>>> import numpy as np
>>> from numpy import linalg as LA
>>> np.set_printoptions(precision=4, suppress=True, linewidth=140, legacy="1.25")
>>> K = np.loadtxt("x.csv", delimiter=",")
>>> print(K)
[[10.4054 -2.4048  0.8082  7.5708  9.2104]
 [ 7.6349 -2.656  -1.0831 10.9799  5.7979]
 [18.0022 -6.2273 -2.1642 21.7904 13.0815]
 [26.3995 -8.6156 -2.2123 21.1796 17.6107]
 [17.1894 -5.8674 -1.8822 12.1869 10.3089]
 [ 8.0269 -1.7917  0.6028 10.7962  8.4866]
 [24.0207 -6.0313  1.2166 10.7983 18.3178]
 [-2.8075  2.0886  2.1126  4.1737  2.8077]
 [ 5.1795  0.0875  2.5033  7.7838  8.9069]
 [27.9964 -9.7912 -3.3862 18.7982 16.029 ]
 [10.3704 -6.9228 -6.924  16.7865  0.3697]
 [11.1509 -0.5827  4.2066  7.2185 14.6136]
 [ 6.0021 -0.6338  1.7778  3.015   6.8929]
 [ 8.7971 -3.6162 -1.9991  9.182   4.5761]]
>>> idx = K[:, 4] > np.median(K[:, 4])
>>> f = K[idx].mean(axis=0) - K[~idx].mean(axis=0)
>>> np.argsort(-np.abs(f).round(6), kind="stable")
array([0, 4, 3, 1, 2])
>>> ((K - K.mean(axis=0)) @ f > 0).astype(int)
array([0, 0, 1, 1, 1, 0, 1, 0, 0, 1, 0, 0, 0, 0])
>>> feats = np.load("sample0.npy")
>>> feats
array([[2., 2., 0.],
       [2., 3., 2.],
       [0., 2., 1.]])
>>> # symmetric, so the eigenvalues are real
>>> [round(float(LA.det(feats[:i, :i])), 2) + 0 for i in range(1, 4)]
[2.0, 2.0, -6.0]
>>> np.all(LA.eigvalsh(feats) > 0)
False
>>> O, vecs = LA.qr(feats[:, :1])[0], LA.qr(feats[:, 1:])[0]
>>> s = LA.svd(O.T @ vecs, compute_uv=False)
>>> s
array([0.8864])
>>> np.degrees(np.arccos(s.clip(0, 1)))
array([27.575])
>>> M = np.array([[-6.0, -8.0, 4.0, 4.0],
...     [-5.0, -5.0, 2.0, 3.0],
...     [-6.0, -8.0, 4.0, 4.0],
...     [-12.0, -14.0, 6.0, 8.0]])
>>> # rank 3
>>> rng = np.random.default_rng(861)
>>> B = M + rng.integers(-2, 3, (4, 3)) @ rng.integers(-2, 3, (3, 4))
>>> print(B)
[[ -8. -12.   4.   4.]
 [ -2.  -1.   3.   2.]
 [ -5.  -7.   4.   4.]
 [-18. -22.   2.  12.]]
>>> np.round(LA.svd(B - M, compute_uv=False), 4) + 0
array([13.232 ,  2.3745,  0.5249,  0.    ])
>>> LA.matrix_rank(B - M, tol=1e-8)
3
>>> np.abs(B - M).sum(axis=1)
array([ 6.,  9.,  2., 22.])
>>> B - M
array([[-2., -4.,  0.,  0.],
       [ 3.,  4.,  1., -1.],
       [ 1.,  1.,  0.,  0.],
       [-6., -8., -4.,  4.]])
>>> P = np.triu(np.array([[1, 5, 4, 1], [0, 4, 0, 4], [4, 1, 1, 4], [0, 4, 3, 5]]), 1) + np.eye(4)
>>> B = P @ M @ LA.inv(P)
>>> np.round(LA.det(B), 4)
-0.0
>>> LA.matrix_rank(B)
3
>>> P @ M - M @ P
array([[-61., -41.,  56.,  61.],
       [-48., -31.,  44.,  49.],
       [-48., -26.,  48.,  54.],
       [  0.,  60.,  48.,  44.]])
>>> np.round(np.poly(B), 4) + 0
array([ 1., -1., -4.,  4.,  0.])
>>> B = M / LA.norm(M, axis=1, keepdims=True)
>>> cov = B @ B.T
>>> (np.abs(cov) > 0.9).astype(int)
array([[1, 1, 1, 1],
       [1, 1, 1, 1],
       [1, 1, 1, 1],
       [1, 1, 1, 1]])
>>> np.argwhere(np.triu(np.abs(cov) > 0.95, 1))
array([[0, 1],
       [0, 2],
       [0, 3],
       [1, 2],
       [1, 3],
       [2, 3]])
>>> LA.norm(B, axis=1)
array([1., 1., 1., 1.])
>>> np.degrees(np.arccos(np.clip(cov[2, 0], -1, 1)))
0.0
>>> print((cov - 2 * np.eye(4)).round(6).argmax(axis=1))
[2 3 0 1]
>>> arr = np.loadtxt("w.csv", delimiter=",")
>>> arr
array([[ 1.,  1., -1., -1.,  1.,  1., -1., -1.],
       [ 1.,  1.,  1.,  1.,  1.,  1.,  1.,  1.],
       [ 1., -1., -1.,  1.,  1., -1., -1.,  1.],
       [ 1.,  1., -1., -1., -1., -1.,  1.,  1.],
       [ 1., -1.,  1., -1., -1.,  1., -1.,  1.]])
>>> np.abs(np.diag(LA.qr(M)[1])) > 1e-9
array([ True,  True,  True, False])
>>> cov = arr.T @ arr
>>> LA.svd(arr, compute_uv=False) ** 2
array([8., 8., 8., 8., 8.])
>>> (arr @ arr.T).shape
(5, 5)
>>> np.trace(cov), (arr ** 2).sum()
(40.0, 40.0)
>>> np.allclose(cov, cov.T)
True
>>> cov
array([[ 5.,  1., -1., -1.,  1.,  1., -1.,  3.],
       [ 1.,  5., -1., -1.,  1.,  1.,  3., -1.],
       [-1., -1.,  5.,  1., -1.,  3.,  1.,  1.],
       [-1., -1.,  1.,  5.,  3., -1.,  1.,  1.],
       [ 1.,  1., -1.,  3.,  5.,  1., -1., -1.],
       [ 1.,  1.,  3., -1.,  1.,  5., -1., -1.],
       [-1.,  3.,  1.,  1., -1., -1.,  5.,  1.],
       [ 3., -1.,  1.,  1., -1., -1.,  1.,  5.]])
